In [1]: import numpy as np

In [2]: np.set_printoptions(suppress=True, linewidth=140)

In [3]: rnd = lambda a: np.round(a, 3) + 0

In [4]: F = np.array([[2, 2, 1, 0], [0, 0, 1, 3], [0, 0, 1, 0], [0, 3, 0, 0]])

In [5]: F[:, 1] = -1 * F[:, 3]

In [6]: F
Out[6]: 
array([[ 2,  0,  1,  0],
       [ 0, -3,  1,  3],
       [ 0,  0,  1,  0],
       [ 0,  0,  0,  0]])

In [7]: M2 = np.array([[-1, 0, -3], [3, 2, 0]])

In [8]: Z = np.kron(M2, F)

In [9]: rnd(np.linalg.norm(Z, 2)), rnd(np.linalg.norm(M2, 2) * np.linalg.norm(F, 2))
Out[9]: (np.float64(16.859), np.float64(16.859))

In [10]: np.linalg.matrix_rank(Z)
Out[10]: np.int64(6)

In [11]: Z
Out[11]: 
array([[-2,  0, -1,  0,  0,  0,  0,  0, -6,  0, -3,  0],
       [ 0,  3, -1, -3,  0,  0,  0,  0,  0,  9, -3, -9],
       [ 0,  0, -1,  0,  0,  0,  0,  0,  0,  0, -3,  0],
       [ 0,  0,  0,  0,  0,  0,  0,  0,  0,  0,  0,  0],
       [ 6,  0,  3,  0,  4,  0,  2,  0,  0,  0,  0,  0],
       [ 0, -9,  3,  9,  0, -6,  2,  6,  0,  0,  0,  0],
       [ 0,  0,  3,  0,  0,  0,  2,  0,  0,  0,  0,  0],
       [ 0,  0,  0,  0,  0,  0,  0,  0,  0,  0,  0,  0]])

In [12]: M = np.loadtxt("dump.csv", delimiter=",")

In [13]: M
Out[13]: 
array([[ 6., -8.,  0.,  0.],
       [ 4., -6.,  0.,  0.],
       [ 0.,  0.,  6., -8.],
       [ 0.,  0.,  4., -6.]])

In [14]: q, r_ = np.linalg.qr(M)

In [15]: rnd(r_)
Out[15]: 
array([[-7.211,  9.985,  0.   ,  0.   ],
       [ 0.   , -0.555,  0.   ,  0.   ],
       [ 0.   ,  0.   , -7.211,  9.985],
       [ 0.   ,  0.   ,  0.   , -0.555]])

In [16]: rnd(abs(r_[0, 0])), rnd(np.linalg.norm(M[:, 0]))
Out[16]: (np.float64(7.211), np.float64(7.211))

In [17]: rnd(q)
Out[17]: 
array([[-0.832, -0.555,  0.   ,  0.   ],
       [-0.555,  0.832,  0.   ,  0.   ],
       [ 0.   ,  0.   , -0.832, -0.555],
       [ 0.   ,  0.   , -0.555,  0.832]])

In [18]: rnd(np.trace(q @ q.T))
Out[18]: np.float64(4.0)

In [19]: q.shape, r_.shape
Out[19]: ((4, 4), (4, 4))

In [20]: np.allclose(r_.T @ r_, M.T @ M)
Out[20]: True

In [21]: rnd(q.T @ q)
Out[21]: 
array([[1., 0., 0., 0.],
       [0., 1., 0., 0.],
       [0., 0., 1., 0.],
       [0., 0., 0., 1.]])

In [22]: rng = np.random.default_rng(442579)

In [23]: M2 = M + rng.integers(-2, 3, (4, 2)) @ rng.integers(-2, 3, (2, 4))

In [24]: M2
Out[24]: 
array([[ 4., -9., -2.,  3.],
       [ 6., -6.,  3., -4.],
       [ 2.,  3.,  6., -9.],
       [-4., -4.,  2., -2.]])

In [25]: np.abs(M2 - M).sum(axis=1)
Out[25]: array([ 8.,  9.,  6., 14.])

In [26]: X = np.load("data.npy")

In [27]: X
Out[27]: 
array([[0, 1, 0, 0],
       [1, 0, 0, 0],
       [0, 0, 0, 1],
       [0, 0, 1, 0]])

In [28]: x0 = np.array([2, 1, 1, 2])

In [29]: [p for p in range(1, 25) if np.allclose(np.linalg.matrix_power(X, p), np.eye(4))]
Out[29]: [2, 4, 6, 8, 10, 12, 14, 16, 18, 20, 22, 24]

In [30]: 4 - np.linalg.matrix_rank(X - np.eye(4), tol=1e-8)
Out[30]: np.int64(2)

In [31]: rnd(np.linalg.norm(x0)), rnd(np.linalg.norm(X @ x0))
Out[31]: (np.float64(3.162), np.float64(3.162))

In [32]: np.all(np.linalg.eigvalsh(X) > 0)
Out[32]: np.False_

In [33]: [round(float(np.linalg.det(X[:i, :i])), 2) + 0 for i in range(1, 5)]
Out[33]: [0.0, -1.0, 0.0, 1.0]

In [34]: rnd(np.linalg.eigvalsh(X).min())
Out[34]: np.float64(-1.0)

In [35]: rnd(np.linalg.eigvals(X).sum().real)
Out[35]: np.float64(0.0)

In [36]: np.einsum("ij,ji->", X, X)
Out[36]: np.int64(4)

In [37]: rnd(np.linalg.eigvals(X))
Out[37]: array([ 1., -1.,  1., -1.])

In [38]: rnd(np.linalg.det(X[::-1]))
Out[38]: np.float64(1.0)

In [39]: blk = np.stack([F, 2 * F, F[::-1]])

In [40]: blk.sum(axis=0)
Out[40]: 
array([[ 6,  0,  3,  0],
       [ 0, -9,  4,  9],
       [ 0, -3,  4,  3],
       [ 2,  0,  1,  0]])

In [41]: blk.shape
Out[41]: (3, 4, 4)

In [42]: np.linalg.matrix_rank(blk.reshape(3, -1))
Out[42]: np.int64(2)

In [43]: rnd(np.linalg.det(blk))
Out[43]: array([0., 0., 0.])

In [44]: np.einsum("bij,cij->bc", blk, blk)
Out[44]: 
array([[ 25,  50,   2],
       [ 50, 100,   4],
       [  2,   4,  25]])

In [45]: vals, vecs = np.linalg.eigh(X)

In [46]: rnd(vecs.T @ X @ vecs)
Out[46]: 
array([[-1.,  0.,  0.,  0.],
       [ 0., -1.,  0.,  0.],
       [ 0.,  0.,  1.,  0.],
       [ 0.,  0.,  0.,  1.]])

In [47]: rnd(np.linalg.svd(X, compute_uv=False))
Out[47]: array([1., 1., 1., 1.])

In [48]: np.unique(vals.round(6) + 0, return_counts=True)[1]
Out[48]: array([2, 2])

In [49]: E = np.loadtxt("test5.csv", delimiter=",")

In [50]: E
Out[50]: 
array([[5., 0., 0., 0.],
       [0., 5., 0., 4.],
       [0., 0., 5., 0.],
       [0., 4., 0., 5.]])

In [51]: idx = rng.permutation(4)

In [52]: idx
Out[52]: array([3, 1, 2, 0])

In [53]: M2 = E[idx][:, idx]

In [54]: M2
Out[54]: 
array([[5., 4., 0., 0.],
       [4., 5., 0., 0.],
       [0., 0., 5., 0.],
       [0., 0., 0., 5.]])

In [55]: np.diag(M2)
Out[55]: array([5., 5., 5., 5.])

In [56]: rnd(np.linalg.det(M2)), rnd(np.linalg.det(E[idx]))
Out[56]: (np.float64(225.0), np.float64(-225.0))

In [57]: rnd(np.sort(np.abs(np.linalg.eigvals(M2))))
Out[57]: array([1., 5., 5., 9.])

In [58]: m1 = np.array([[3.0, -4.0, 0.0, 0.0],
    ...:     [-2.0, -5.0, 0.0, 0.0],
    ...:     [0.0, 0.0, 3.0, 2.0],
    ...:     [0.0, 0.0, 2.0, -3.0]])

In [59]: M2 = m1[0, 0] * m1[1:] - np.outer(m1[1:, 0], m1[0])

In [60]: M2
Out[60]: 
array([[  0., -23.,   0.,   0.],
       [  0.,   0.,   9.,   6.],
       [  0.,   0.,   6.,  -9.]])

In [61]: np.flatnonzero(~M2.round(6).any(axis=1))
Out[61]: array([], dtype=int64)

In [62]: W = np.array([[0, 0, 5, 5, 0, 2],
    ...:     [2, 2, 4, 3, 1, 2],
    ...:     [3, 3, 5, 0, 0, 1],
    ...:     [3, 1, 5, 2, 5, 4]])

In [63]: beta = np.array([2, 2, 2, 3, 3, 1])

In [64]: act = np.maximum(M2 @ W + beta, 0)

In [65]: act
Out[65]: 
array([[ 0.,  0.,  0.,  0.,  0.,  0.],
       [47., 35., 77., 15., 33., 34.],
       [ 0., 11.,  0.,  0.,  0.,  0.]])

In [66]: (act > 0).astype(int)
Out[66]: 
array([[0, 0, 0, 0, 0, 0],
       [1, 1, 1, 1, 1, 1],
       [0, 1, 0, 0, 0, 0]])

In [67]: Z = np.array([[-1, 2, 1], [1, 3, 2], [-3, 1, 0], [0, 0, -3], [0, 2, 1], [3, 3, 1]])

In [68]: act @ Z
Out[68]: 
array([[   0.,    0.,    0.],
       [-141.,  444.,  139.],
       [  11.,   33.,   22.]])

In [69]: (act @ Z).round(6).argmax(axis=1)
Out[69]: array([0, 1, 1])

In [70]: x0 = np.array([0, -2, 2, 0, -3, 1])

In [71]: np.sign((act @ x0).round(6))
Out[71]: array([ 0.,  1., -1.])

In [72]: act @ np.eye(6)[3]
Out[72]: array([ 0., 15.,  0.])

In [73]: q = m1.astype(float).copy()

In [74]: for j in range(4):
    ...:     q[:, j] -= q[:, :j] @ (q[:, :j].T @ q[:, j])
    ...:     q[:, j] /= np.linalg.norm(q[:, j])
    ...: 

In [75]: rnd(q.T @ q)
Out[75]: 
array([[1., 0., 0., 0.],
       [0., 1., 0., 0.],
       [0., 0., 1., 0.],
       [0., 0., 0., 1.]])

In [76]: arr = np.load("arr.npy")

In [77]: arr
Out[77]: 
array([[1. , 0.5],
       [0.5, 1. ]])

In [78]: q = arr.astype(float).copy()

In [79]: for j in range(2):
    ...:     q[:, j] -= q[:, :j] @ (q[:, :j].T @ q[:, j])
    ...:     q[:, j] /= np.linalg.norm(q[:, j])
    ...: 

In [80]: rnd(q.T @ q)
Out[80]: 
array([[1., 0.],
       [0., 1.]])

In [81]: rnd(q.T @ arr)
Out[81]: 
array([[1.118, 0.894],
       [0.   , 0.671]])

In [82]: x0 = np.array([5, 0])

In [83]: y = arr @ x0

In [84]: y
Out[84]: array([5. , 2.5])

In [85]: rnd(np.linalg.solve(arr, y))
Out[85]: array([5., 0.])

In [86]: K = np.load("a.npy")

In [87]: K
Out[87]: 
array([[ 0, -1],
       [ 2,  2],
       [ 8,  7]])

In [88]: proj = K @ np.linalg.solve(K.T @ K, K.T)

In [89]: rnd(proj)
Out[89]: 
array([[ 0.944, -0.222,  0.056],
       [-0.222,  0.111,  0.222],
       [ 0.056,  0.222,  0.944]])

In [90]: rnd(np.diag(proj))
Out[90]: array([0.944, 0.111, 0.944])

In [91]: x0 = np.array([0, 0, 0])

In [92]: np.einsum("ij,j->i", proj, x0)
Out[92]: array([0., 0., 0.])

In [93]: rnd(proj @ np.ones(3))
Out[93]: array([0.778, 0.111, 1.222])

In [94]: rnd(proj @ np.eye(3)[0])
Out[94]: array([ 0.944, -0.222,  0.056])

In [95]: proj @ x0
Out[95]: array([0., 0., 0.])

In [96]: (proj @ x0).argmax()
Out[96]: np.int64(0)

In [97]: proj @ (2 * x0)
Out[97]: array([0., 0., 0.])

In [98]: blk = np.stack([K, 2 * K, K[::-1]])

In [99]: np.linalg.matrix_rank(blk)
Out[99]: array([2, 2, 2])

In [100]: blk.shape
Out[100]: (3, 3, 2)

In [101]: (blk @ K.T).shape
Out[101]: (3, 3, 3)

In [102]: x0 = np.array([0, -1])

In [103]: y = K @ x0

In [104]: rnd(np.linalg.pinv(K) @ K)
Out[104]: 
array([[1., 0.],
       [0., 1.]])

In [105]: y
Out[105]: array([ 1, -2, -7])

In [106]: rnd(np.linalg.solve(K.T @ K, K.T @ y))
Out[106]: array([ 0., -1.])

In [107]: rnd(np.linalg.lstsq(K, y)[0])
Out[107]: array([ 0., -1.])

In [108]: y = y + 0.3 * rng.normal(size=3)

In [109]: rnd(y)
Out[109]: array([ 1.264, -2.015, -6.607])

In [110]: beta, *_ = np.linalg.lstsq(K, y)

In [111]: rnd(beta)
Out[111]: array([ 0.288, -1.274])

In [112]: [round(float(np.linalg.norm(np.linalg.solve(K.T @ K + lam * np.eye(2), K.T @ y))), 2) for lam in (0, 1, 10, 100)]
Out[112]: [1.31, 0.76, 0.59, 0.35]

In [113]: rnd(np.linalg.norm(y - K @ beta))
Out[113]: np.float64(0.045)

In [114]: rnd(K.T @ (y - K @ beta))
Out[114]: array([0., 0.])

In [115]: left, s, Vh = np.linalg.svd(K, full_matrices=False)

In [116]: rnd(s / s[0])
Out[116]: array([1.  , 0.07])

In [117]: rnd(Vh @ Vh.T)
Out[117]: 
array([[1., 0.],
       [0., 1.]])

In [118]: rnd(np.sqrt((s ** 2).sum())), rnd(np.linalg.norm(K))
Out[118]: (np.float64(11.045), np.float64(11.045))

In [119]: feats = np.array([[3, 2, 3, 2], [3, 2, 3, 2], [3, 2, 3, 2], [3, 2, 3, 2]])

In [120]: r = np.linalg.matrix_rank(feats)

In [121]: r
Out[121]: np.int64(1)

In [122]: N = np.linalg.svd(feats)[2][r:].T

In [123]: [int(np.linalg.matrix_rank(np.delete(feats, i, axis=0))) for i in range(4)]
Out[123]: [1, 1, 1, 1]

In [124]: np.linalg.matrix_rank(feats.T @ feats), np.linalg.matrix_rank(feats @ feats.T)
Out[124]: (np.int64(1), np.int64(1))

In [125]: left, s, Vh = np.linalg.svd(feats)

In [126]: np.argmax(s[:-1] / (s[1:] + 1e-6)) + 1
Out[126]: np.int64(1)

In [127]: rnd(s)
Out[127]: array([10.198,  0.   ,  0.   ,  0.   ])

In [128]: M2 = left[:, :1] @ np.diag(s[:1]) @ Vh[:1]

In [129]: rnd(M2)
Out[129]: 
array([[3., 2., 3., 2.],
       [3., 2., 3., 2.],
       [3., 2., 3., 2.],
       [3., 2., 3., 2.]])

In [130]: rnd(np.linalg.norm(feats - M2, 2)), rnd(s[1])
Out[130]: (np.float64(0.0), np.float64(0.0))

In [131]: rnd(np.linalg.norm(feats - M2) / np.linalg.norm(feats))
Out[131]: np.float64(0.0)

In [132]: np.linalg.matrix_rank(M2)
Out[132]: np.int64(1)
